$ python3 -q
>>> import numpy as np
>>> np.set_printoptions(precision=2, suppress=True, linewidth=200)
>>> feats = np.load("sample15.npy")
>>> print(feats)
[[ 0.99 -0.02 -0.02 -0.08 -0.01 -0.07]
 [-0.02  0.96 -0.03 -0.14 -0.01 -0.12]
 [-0.02 -0.03  0.98 -0.1  -0.01 -0.09]
 [-0.08 -0.14 -0.1   0.47 -0.04 -0.46]
 [-0.01 -0.01 -0.01 -0.04  1.   -0.03]
 [-0.07 -0.12 -0.09 -0.46 -0.03  0.6 ]]
>>> vec = np.array([0, 2, 0, 1, 3, 0])
>>> print(np.round((vec - feats @ vec) @ (feats @ vec), 2))
0.0
>>> print(feats @ vec)
[-0.13  1.76 -0.18  0.08  2.93 -0.8 ]
>>> F = np.loadtxt("a.csv", delimiter=",")
>>> print(F)
[[ 0.  0.  0. -2.  0.]
 [ 3.  0.  0.  0.  0.]
 [ 0.  0.  3.  0.  0.]
 [ 0. -2.  0.  0.  0.]
 [ 0.  0.  0.  0. -1.]]
>>> print(np.trace(F))
2.0
>>> print(round(float(np.linalg.det(F)), 2))
-36.0
>>> print(round(float(np.abs(np.linalg.eigvals(F)).max()), 2))
3.0
>>> print(np.allclose(F @ F.T, F.T @ F))
False
>>> F.inv()
Traceback (most recent call last):
  File "<python-input-13>", line 1, in <module>
    F.inv()
    ^^^^^
AttributeError: 'numpy.ndarray' object has no attribute 'inv'
>>> np.linalg.determinant(F)
Traceback (most recent call last):
  File "<python-input-14>", line 1, in <module>
    np.linalg.determinant(F)
    ^^^^^^^^^^^^^^^^^^^^^
AttributeError: module 'numpy.linalg' has no attribute 'determinant'
>>> print(F @ F)
[[ 0.  4.  0.  0.  0.]
 [ 0.  0.  0. -6.  0.]
 [ 0.  0.  9.  0.  0.]
 [-6.  0.  0.  0.  0.]
 [ 0.  0.  0.  0.  1.]]
>>> print((F - F.T) / 2)
[[ 0.  -1.5  0.  -1.   0. ]
 [ 1.5  0.   0.   1.   0. ]
 [ 0.   0.   0.   0.   0. ]
 [ 1.  -1.   0.   0.   0. ]
 [ 0.   0.   0.   0.   0. ]]
>>> print((F + F.T) / 2)
[[ 0.   1.5  0.  -1.   0. ]
 [ 1.5  0.   0.  -1.   0. ]
 [ 0.   0.   3.   0.   0. ]
 [-1.  -1.   0.   0.   0. ]
 [ 0.   0.   0.   0.  -1. ]]
>>> f = np.array([5, -4, -1, -2, -1])
>>> M2 = F + np.outer(f, np.eye(5)[1])
>>> print(round(float(np.linalg.det(M2) / np.linalg.det(F)), 2), round(float(1 + np.linalg.solve(F, f)[1]), 2))
2.0 2.0
>>> print(np.linalg.matrix_rank(np.linalg.inv(M2) - np.linalg.inv(F), tol=1e-8))
1
>>> P = np.triu(np.array([[1, 3, 0, 0, 0],
...     [3, 3, 3, 0, 1],
...     [2, 0, 2, 2, 2],
...     [1, 1, 1, 2, 2],
...     [0, 0, 0, 2, 2]]), 1) + np.eye(5)
>>> M2 = P @ F @ np.linalg.inv(P)
>>> print(P @ F - F @ P)
[[ 9.  0.  0.  0.  4.]
 [ 0. -9.  9.  0. -1.]
 [ 0. -4.  0. -6. -8.]
 [ 0.  0.  6.  0.  0.]
 [ 0.  0.  0.  0.  0.]]
>>> print(np.round(np.linalg.det(M2), 2))
-36.0
>>> print(np.linalg.matrix_rank(M2))
5
>>> print(M2)
[[   9.  -27.   81. -164.  193.]
 [   3.   -9.   36.  -72.   80.]
 [   0.   -4.   15.  -30.   32.]
 [   0.   -2.    6.  -12.   12.]
 [   0.    0.    0.    0.   -1.]]
>>> print(np.poly(M2))
[  1.  -2.  -3. -12.  24.  36.]
>>> data = np.load("w.npy")
>>> print(data)
[[-1.5 -3.   2.3]
 [ 0.2  7.  -0.5]
 [ 1.  -7.   0.6]
 [-2.1 15.   0.9]]
>>> Q, V = np.linalg.qr(data[:, :1])[0], np.linalg.qr(data[:, 1:])[0]
>>> s = np.linalg.svd(Q.T @ V, compute_uv=False)
>>> print(np.round(np.linalg.norm(Q @ Q.T - V @ V.T, 2), 2))
1.0
>>> print(np.degrees(np.arccos(s.clip(0, 1))))
[19.38]
>>> M2 = np.c_[data[:, :1] @ np.array([[0]]), np.array([1, -3, 0, -3])]
>>> print(M2)
[[ 0.  1.]
 [ 0. -3.]
 [ 0.  0.]
 [ 0. -3.]]
>>> print(np.linalg.matrix_rank(M2))
1
>>> print(np.linalg.norm(M2 - data @ np.linalg.lstsq(data, M2)[0], axis=0))
[0.   0.38]
>>> print(np.linalg.lstsq(data, M2[:, 0])[0])
[0. 0. 0.]
>>> P = data @ np.linalg.solve(data.T @ data, data.T)
>>> print(np.diag(P))
[0.82 0.52 0.84 0.82]
>>> print(np.allclose(P @ P, P))
True
>>> print(P)
[[ 0.82 -0.29  0.17  0.18]
 [-0.29  0.52  0.28  0.3 ]
 [ 0.17  0.28  0.84 -0.17]
 [ 0.18  0.3  -0.17  0.82]]
>>> print(P @ data[:, 0])
[-1.5  0.2  1.  -2.1]
>>> w, V = np.linalg.eigvalsh(P)
Traceback (most recent call last):
  File "<python-input-45>", line 1, in <module>
    w, V = np.linalg.eigvalsh(P)
    ^^^^
ValueError: too many values to unpack (expected 2)
>>> w, V = np.linalg.eigh(P)
>>> print((w > 1e-8).sum(), (w < -1e-8).sum())
3 0
>>> print(np.round(np.linalg.svd(P, compute_uv=False), 2) + 0)
[1. 1. 1. 0.]
>>> print(V @ np.diag(w) @ V.T)
[[ 0.82 -0.29  0.17  0.18]
 [-0.29  0.52  0.28  0.3 ]
 [ 0.17  0.28  0.84 -0.17]
 [ 0.18  0.3  -0.17  0.82]]
>>> arr = np.load("layer16.npy")
>>> print(arr)
[[ 1 -1 -1  1 -1  1  1 -1]
 [ 1 -1 -1  1  1 -1 -1  1]
 [ 1  1 -1 -1 -1 -1  1  1]
 [ 1 -1  1 -1  1 -1  1 -1]]
>>> arr @ arr
Traceback (most recent call last):
  File "<python-input-52>", line 1, in <module>
    arr @ arr
    ~~~~^~~~~
ValueError: matmul: Input operand 1 has a mismatch in its core dimension 0, with gufunc signature (n?,k),(k,m?)->(n?,m?) (size 4 is different from 8)
>>> gram = arr.T @ arr
>>> print(np.round(np.linalg.eigvalsh(gram)[::-1], 2) + 0)
[8. 8. 8. 8. 0. 0. 0. 0.]
>>> print(np.linalg.matrix_rank(gram))
4
>>> print(np.linalg.svd(arr, compute_uv=False) ** 2)
[8. 8. 8. 8.]
>>> print(np.diag(gram))
[4 4 4 4 4 4 4 4]
>>> print(np.trace(gram), (arr ** 2).sum())
32 32
>>> print((arr @ arr.T).shape)
(4, 4)
>>> M2 = np.array([[3, 1, 2],
...     [2, -3, -1],
...     [-3, 2, 2],
...     [-1, -1, 2],
...     [2, 2, 1],
...     [0, -1, 1],
...     [-1, 0, -2],
...     [3, -3, 1]])
>>> print(np.linalg.matrix_rank(arr @ M2))
3
>>> print(np.einsum("ik,kj->ij", arr, M2))
[[-3  1  0]
 [ 9  1  6]
 [ 9 -7 -6]
 [-3 13  0]]
>>> W0 = np.load("out5.npy")
>>> print(W0)
[[ 0 -3  2  2 -3  1]
 [ 3  0  2  0  1 -4]
 [-2 -2  0 -2  1 -1]
 [-2  0  2  0  3  3]
 [ 3 -1 -1 -3  0  0]
 [-1  4  1 -3  0  0]]
>>> f = np.array([2, -2, 3, 5, -8, -6])
>>> M2 = W0 + np.outer(f, np.eye(6)[4])
>>> print(np.linalg.matrix_rank(M2 - W0))
1
>>> K = np.load("case19.npy")
>>> print(K)
[[0.01 0.04 0.07 0.04 0.07 0.01]
 [0.04 0.13 0.21 0.13 0.21 0.04]
 [0.07 0.21 0.36 0.21 0.36 0.07]
 [0.04 0.13 0.21 0.13 0.21 0.04]
 [0.07 0.21 0.36 0.21 0.36 0.07]
 [0.01 0.04 0.07 0.04 0.07 0.01]]
>>> w, V = np.linalg.eigvalsh(K)
Traceback (most recent call last):
  File "<python-input-70>", line 1, in <module>
    w, V = np.linalg.eigvalsh(K)
    ^^^^
ValueError: too many values to unpack (expected 2)
>>> w, V = np.linalg.eigh(K)
>>> print(np.round(np.linalg.svd(K, compute_uv=False), 2) + 0)
[1. 0. 0. 0. 0. 0.]
>>> print((w > 1e-8).sum(), (w < -1e-8).sum())
1 0
>>> print(np.round(V.T @ V, 2) + 0)
[[1. 0. 0. 0. 0. 0.]
 [0. 1. 0. 0. 0. 0.]
 [0. 0. 1. 0. 0. 0.]
 [0. 0. 0. 1. 0. 0.]
 [0. 0. 0. 0. 1. 0.]
 [0. 0. 0. 0. 0. 1.]]
>>> print(np.round(V.T @ K @ V, 2) + 0)
[[0. 0. 0. 0. 0. 0.]
 [0. 0. 0. 0. 0. 0.]
 [0. 0. 0. 0. 0. 0.]
 [0. 0. 0. 0. 0. 0.]
 [0. 0. 0. 0. 0. 0.]
 [0. 0. 0. 0. 0. 1.]]
>>> print(np.abs(V[:, -1]))
[0.12 0.36 0.6  0.36 0.6  0.12]
>>> print(round(w.sum(), 2), np.trace(K))
1.0 1.0
>>> print(w.round(2) + 0)
[0. 0. 0. 0. 0. 1.]
>>> print(np.round(np.sort(np.abs(np.linalg.eigvals(feats))), 2) + 0)
[0. 1. 1. 1. 1. 1.]
>>> print(feats @ feats)
[[ 0.99 -0.02 -0.02 -0.08 -0.01 -0.07]
 [-0.02  0.96 -0.03 -0.14 -0.01 -0.12]
 [-0.02 -0.03  0.98 -0.1  -0.01 -0.09]
 [-0.08 -0.14 -0.1   0.47 -0.04 -0.46]
 [-0.01 -0.01 -0.01 -0.04  1.   -0.03]
 [-0.07 -0.12 -0.09 -0.46 -0.03  0.6 ]]
>>> print(np.trace(feats))
5.0
>>> print(round(float(np.abs(np.linalg.eigvals(feats)).max()), 2))
1.0
>>> print(round(np.linalg.det(feats), 2))
0.0
>>> feats.inv()
Traceback (most recent call last):
  File "<python-input-84>", line 1, in <module>
    feats.inv()
    ^^^^^^^^^
AttributeError: 'numpy.ndarray' object has no attribute 'inv'
>>> print(np.allclose(feats, feats.T))
True
>>> w, V = np.linalg.eigh(K)
>>> vec = np.array([9, 2, -9, -7, -2, 4])
>>> print(V * np.maximum(w, 0) @ V.T)
[[0.01 0.04 0.07 0.04 0.07 0.01]
 [0.04 0.13 0.21 0.13 0.21 0.04]
 [0.07 0.21 0.36 0.21 0.36 0.07]
 [0.04 0.13 0.21 0.13 0.21 0.04]
 [0.07 0.21 0.36 0.21 0.36 0.07]
 [0.01 0.04 0.07 0.04 0.07 0.01]]
>>> print((np.sign(V[:, -1].round(6)) == np.sign(V[0, -1].round(6))).astype(int))
[1 1 1 1 1 1]
>>> print(round(np.abs(K).sum(axis=1).max(), 2), np.abs(w).max())
1.29 1.0
>>> print(V * np.abs(w) @ V.T)
[[0.01 0.04 0.07 0.04 0.07 0.01]
 [0.04 0.13 0.21 0.13 0.21 0.04]
 [0.07 0.21 0.36 0.21 0.36 0.07]
 [0.04 0.13 0.21 0.13 0.21 0.04]
 [0.07 0.21 0.36 0.21 0.36 0.07]
 [0.01 0.04 0.07 0.04 0.07 0.01]]
>>> print(np.round(vec @ K @ vec, 2))
46.41
>>> U, s, Vt = np.linalg.svd(K)
>>> V = Vt[:(s > 1e-8).sum()]
>>> rng = np.random.default_rng(8184)
>>> vec = K[4] + 4 * K[3] + rng.integers(2) * np.eye(6)[2]
>>> print(vec)
[0.24 0.73 2.21 0.73 1.21 0.24]
>>> print(np.round(np.linalg.norm(vec - V.T @ V @ vec), 2))
0.8
>>> print(np.linalg.matrix_rank(np.vstack([K, vec])))
2
>>> vec = np.array([1, 0, -2])
>>> y = data @ vec
>>> print(np.round(np.linalg.solve(data.T @ data, data.T @ y), 2) + 0)
[ 1.  0. -2.]
>>> print(np.round(np.linalg.lstsq(data, y)[0], 2) + 0)
[ 1.  0. -2.]
>>> y = y + 0.02 * rng.normal(size=4)
>>> print(y)
[-6.08  1.22 -0.2  -3.85]
>>> c, *_ = np.linalg.lstsq(data, y)
>>> print(c.round())
[ 1.  0. -2.]
>>> print(c.round(2) + 0)
[ 1.02  0.   -1.97]
>>> A = np.load("dump.npy")
>>> print(A)
[[  0   0   0   0]
 [  9 -27  -1   3]
 [  0   0   0   0]
 [  6 -18  -7  21]]
>>> r = np.linalg.matrix_rank(A)
>>> print(r)
2
>>> null = np.linalg.svd(A)[2][r:].T
>>> print(null.shape)
(4, 2)
>>> print(np.round(A @ null, 2) + 0)
[[0. 0.]
 [0. 0.]
 [0. 0.]
 [0. 0.]]
>>> print(np.allclose(A @ null, 0))
True
>>> print([int(np.linalg.matrix_rank(A[:, :j + 1])) for j in range(4)])
[1, 1, 2, 2]
>>> print([int(np.linalg.matrix_rank(np.delete(A, i, axis=0))) for i in range(4)])
[2, 1, 2, 1]
>>> print([round(float(x), 2) for x in np.linalg.svd(A, compute_uv=False)[:3]])
[38.02, 14.99, 0.0]
>>> print(np.linalg.matrix_rank(A, rtol=0.1))
2
>>> print(np.argsort(-np.linalg.norm(A, axis=0).round(6), kind="stable")[:3])
[1 3 0]
>>> M2 = np.array([[-2, -1, -2], [-1, -1, -3], [-1, 2, -1], [-1, 0, 1]])
>>> print(M2.T @ A.T)
[[ 0  7  0 -8]
 [ 0 16  0 -2]
 [ 0 67  0 70]]
>>> print(np.einsum("ij,ij->i", A, A))
[  0 820   0 850]
>>> print(np.vstack([A, M2.T]).shape)
(7, 4)
>>> print(np.einsum("ik,kj->ji", A, M2))
[[ 0  7  0 -8]
 [ 0 16  0 -2]
 [ 0 67  0 70]]
>>> print(np.einsum("ik,kj->ij", A, M2))
[[ 0  0  0]
 [ 7 16 67]
 [ 0  0  0]
 [-8 -2 70]]
>>> print(np.einsum("ij->j", A))
[ 15 -45  -8  24]
>>> print(np.linalg.lstsq(A[:-1].T, A[-1])[2])
1
>>> print(np.allclose(A[:-1].T @ np.linalg.lstsq(A[:-1].T, A[-1])[0], A[-1]))
False
>>> print(A @ np.linalg.pinv(A) @ A)
[[  0.   0.   0.   0.]
 [  9. -27.  -1.   3.]
 [  0.   0.   0.   0.]
 [  6. -18.  -7.  21.]]
>>> print(np.abs(np.diag(np.linalg.qr(A)[1])) > 1e-9)
[ True False  True False]
>>> mat = np.load("arr.npy")
>>> print(mat)
[[ 9  9 10  4]
 [10 10 11  5]
 [11 11 12  6]
 [16 16 17 11]]
>>> print(mat.reshape(2, -1))
[[ 9  9 10  4 10 10 11  5]
 [11 11 12  6 16 16 17 11]]
>>> print(mat.reshape(-1, 2))
[[ 9  9]
 [10  4]
 [10 10]
 [11  5]
 [11 11]
 [12  6]
 [16 16]
 [17 11]]
>>> blk = mat.reshape(4, 2, -1)
>>> print(np.einsum("ihd,ihd->ih", blk, blk))
[[162 116]
 [200 146]
 [242 180]
 [512 410]]
>>> print(blk.sum(axis=1))
[[19 13]
 [21 15]
 [23 17]
 [33 27]]
>>> print(blk.transpose(1, 0, 2))
[[[ 9  9]
  [10 10]
  [11 11]
  [16 16]]

 [[10  4]
  [11  5]
  [12  6]
  [17 11]]]
>>> print(np.swapaxes(blk, 1, 2)[1])
[[10 11]
 [10  5]]
>>> print(np.einsum("ihd,jhd->hij", blk, blk).shape)
(2, 4, 4)
